$ ipython --no-banner

In [1]: import numpy as np

In [2]: np.set_printoptions(precision=3, suppress=True, linewidth=120)

In [3]: feats = np.load("w.npy")

In [4]: feats
Out[4]: 
array([[-0.672,  0.121,  0.368,  0.518, -0.361],
       [ 0.336, -0.136, -0.407,  0.188, -0.817],
       [ 0.288,  0.946,  0.115,  0.005, -0.095],
       [ 0.144, -0.165,  0.706, -0.548, -0.391],
       [-0.576,  0.211, -0.432, -0.629, -0.201]])

In [5]: # orthonormal columns

In [6]: Y = feats / np.sqrt((feats ** 2).mean(axis=1, keepdims=True))

In [7]: np.linalg.norm(Y, axis=1)
Out[7]: array([2.236, 2.236, 2.236, 2.236, 2.236])

In [8]: (feats - feats.T) / 2
Out[8]: 
array([[ 0.   , -0.107,  0.04 ,  0.187,  0.108],
       [ 0.107,  0.   , -0.677,  0.177, -0.514],
       [-0.04 ,  0.677,  0.   , -0.351,  0.169],
       [-0.187, -0.177,  0.351,  0.   ,  0.119],
       [-0.108,  0.514, -0.169, -0.119,  0.   ]])

In [9]: round(float(np.trace(feats)), 3)
Out[9]: -1.442

In [10]: feats.inv()
---------------------------------------------------------------------------
AttributeError                            Traceback (most recent call last)
Cell In[10], line 1
----> 1 feats.inv()

AttributeError: 'numpy.ndarray' object has no attribute 'inv'

In [11]: A = np.loadtxt("mat.csv", delimiter=",")

In [12]: A
Out[12]: 
array([[ 0.591, -0.185,  0.092,  0.412, -0.172],
       [-0.185,  0.766,  0.325,  0.144,  0.135],
       [ 0.092,  0.325,  0.192,  0.201,  0.014],
       [ 0.412,  0.144,  0.201,  0.392, -0.088],
       [-0.172,  0.135,  0.014, -0.088,  0.059]])

In [13]: np.argsort(-np.linalg.norm(A, axis=0).round(6), kind="stable")[:3]
Out[13]: array([1, 0, 3])

In [14]: np.round(np.linalg.norm(A, 2) / np.linalg.norm(A), 3)
Out[14]: np.float64(0.707)

In [15]: hat = np.triu(np.array([[-2, 1, 0, -1, 2],
    ...:     [2, -1, 0, 2, 0],
    ...:     [-1, 0, -2, 1, 0],
    ...:     [-2, 1, -2, 2, 2],
    ...:     [-1, -1, 0, 0, 0]]), 1) + np.eye(5)

In [16]: Y = hat @ A @ np.linalg.inv(hat)

In [17]: np.trace(Y), np.trace(A)
Out[17]: (np.float64(2.0), np.float64(2.0))

In [18]: round(np.linalg.det(Y), 3)
Out[18]: np.float64(0.0)

In [19]: rank = np.linalg.matrix_rank(A)

In [20]: rank
Out[20]: np.int64(2)

In [21]: null = np.linalg.svd(A)[2][rank:].T

In [22]: [int(np.linalg.matrix_rank(np.delete(A, i, axis=0))) for i in range(5)]
Out[22]: [2, 2, 2, 2, 2]

In [23]: [int(np.linalg.matrix_rank(A[:, :j + 1])) for j in range(5)]
Out[23]: [1, 2, 2, 2, 2]

In [24]: null.shape
Out[24]: (5, 3)

In [25]: left, s, Vh = np.linalg.svd(A)

In [26]: s.round(3) + 0
Out[26]: array([1., 1., 0., 0., 0.])

In [27]: Y = left[:, :2] @ np.diag(s[:2]) @ Vh[:2]

In [28]: Y
Out[28]: 
array([[ 0.591, -0.185,  0.092,  0.412, -0.172],
       [-0.185,  0.766,  0.325,  0.144,  0.135],
       [ 0.092,  0.325,  0.192,  0.201,  0.014],
       [ 0.412,  0.144,  0.201,  0.392, -0.088],
       [-0.172,  0.135,  0.014, -0.088,  0.059]])

In [29]: np.linalg.matrix_rank(A, rtol=0.05)
Out[29]: np.int64(2)

In [30]: mat = np.load("sample16.npy")

In [31]: mat
Out[31]: 
array([[-0.166, -0.111,  0.   ,  0.111,  1.111],
       [ 2.814,  1.876,  0.   , -1.876, -0.876],
       [-1.143, -0.762,  0.   ,  0.762,  1.762],
       [ 0.007,  0.004,  0.   , -0.004,  0.996],
       [-4.291, -2.86 ,  0.   ,  2.86 ,  3.86 ],
       [ 6.711,  4.474,  0.   , -4.474, -3.474],
       [-1.017, -0.678,  0.   ,  0.678,  1.678],
       [-1.257, -0.838,  0.   ,  0.838,  1.838],
       [-4.263, -2.842,  0.   ,  2.842,  3.842],
       [ 2.759,  1.839,  0.   , -1.839, -0.839],
       [-5.657, -3.771,  0.   ,  3.771,  4.771],
       [ 2.523,  1.682,  0.   , -1.682, -0.682],
       [ 2.277,  1.518,  0.   , -1.518, -0.518],
       [ 0.199,  0.133,  0.   , -0.133,  0.867],
       [ 1.459,  0.972,  0.   , -0.972,  0.028],
       [ 1.037,  0.691,  0.   , -0.691,  0.309],
       [ 1.715,  1.143,  0.   , -1.143, -0.143],
       [-1.972, -1.315,  0.   ,  1.315,  2.315],
       [ 3.125,  2.083,  0.   , -2.083, -1.083],
       [-1.312, -0.874,  0.   ,  0.874,  1.874],
       [-1.915, -1.277,  0.   ,  1.277,  2.277],
       [-3.508, -2.339,  0.   ,  2.339,  3.339],
       [ 5.024,  3.35 ,  0.   , -3.35 , -2.35 ],
       [-0.194, -0.13 ,  0.   ,  0.13 ,  1.13 ],
       [-2.716, -1.811,  0.   ,  1.811,  2.811],
       [ 5.89 ,  3.927,  0.   , -3.927, -2.927],
       [ 3.717,  2.478,  0.   , -2.478, -1.478],
       [ 1.619,  1.079,  0.   , -1.079, -0.079],
       [ 1.799,  1.199,  0.   , -1.199, -0.199],
       [-3.582, -2.388,  0.   ,  2.388,  3.388],
       [-2.592, -1.728,  0.   ,  1.728,  2.728],
       [ 0.551,  0.367,  0.   , -0.367,  0.633],
       [-3.366, -2.244,  0.   ,  2.244,  3.244],
       [ 0.658,  0.439,  0.   , -0.439,  0.561],
       [-3.835, -2.557,  0.   ,  2.557,  3.557],
       [-0.196, -0.13 ,  0.   ,  0.13 ,  1.13 ],
       [ 1.802,  1.201,  0.   , -1.201, -0.201],
       [ 4.704,  3.136,  0.   , -3.136, -2.136],
       [ 1.298,  0.865,  0.   , -0.865,  0.135]])

In [32]: # null space of dimension 2

In [33]: left, s, Vh = np.linalg.svd(mat)

In [34]: evecs = Vh[:(s > 1e-8).sum()]

In [35]: rng = np.random.default_rng(7075)

In [36]: x0 = mat[30] + 4 * mat[31] + rng.integers(2) * np.eye(5)[4]

In [37]: x0
Out[37]: array([-0.388, -0.26 ,  0.   ,  0.26 ,  5.26 ])

In [38]: np.linalg.matrix_rank(np.vstack([mat, x0]))
Out[38]: np.int64(3)

In [39]: np.round(evecs.T @ evecs, 3) + 0
Out[39]: 
array([[ 1. ,  0. ,  0. ,  0. ,  0. ],
       [ 0. ,  0.5,  0. , -0.5,  0. ],
       [ 0. ,  0. ,  0. ,  0. ,  0. ],
       [ 0. , -0.5,  0. ,  0.5,  0. ],
       [ 0. ,  0. ,  0. ,  0. ,  1. ]])

In [40]: left, s, Vh = np.linalg.svd(mat)

In [41]: np.argmax(s[:-1] / (s[1:] + 1e-6)) + 1
Out[41]: np.int64(2)

In [42]: Y = left[:, :2] @ np.diag(s[:2]) @ Vh[:2]

In [43]: np.linalg.matrix_rank(mat, rtol=0.05)
Out[43]: np.int64(2)

In [44]: round(np.linalg.norm(mat - Y) / np.linalg.norm(mat), 3)
Out[44]: np.float64(0.0)

In [45]: round(np.abs(mat - Y).max(), 3)
Out[45]: np.float64(0.001)

In [46]: round(float(np.linalg.norm(mat - Y, 2)), 3), round(s[2], 3)
Out[46]: (0.002, np.float64(0.002))
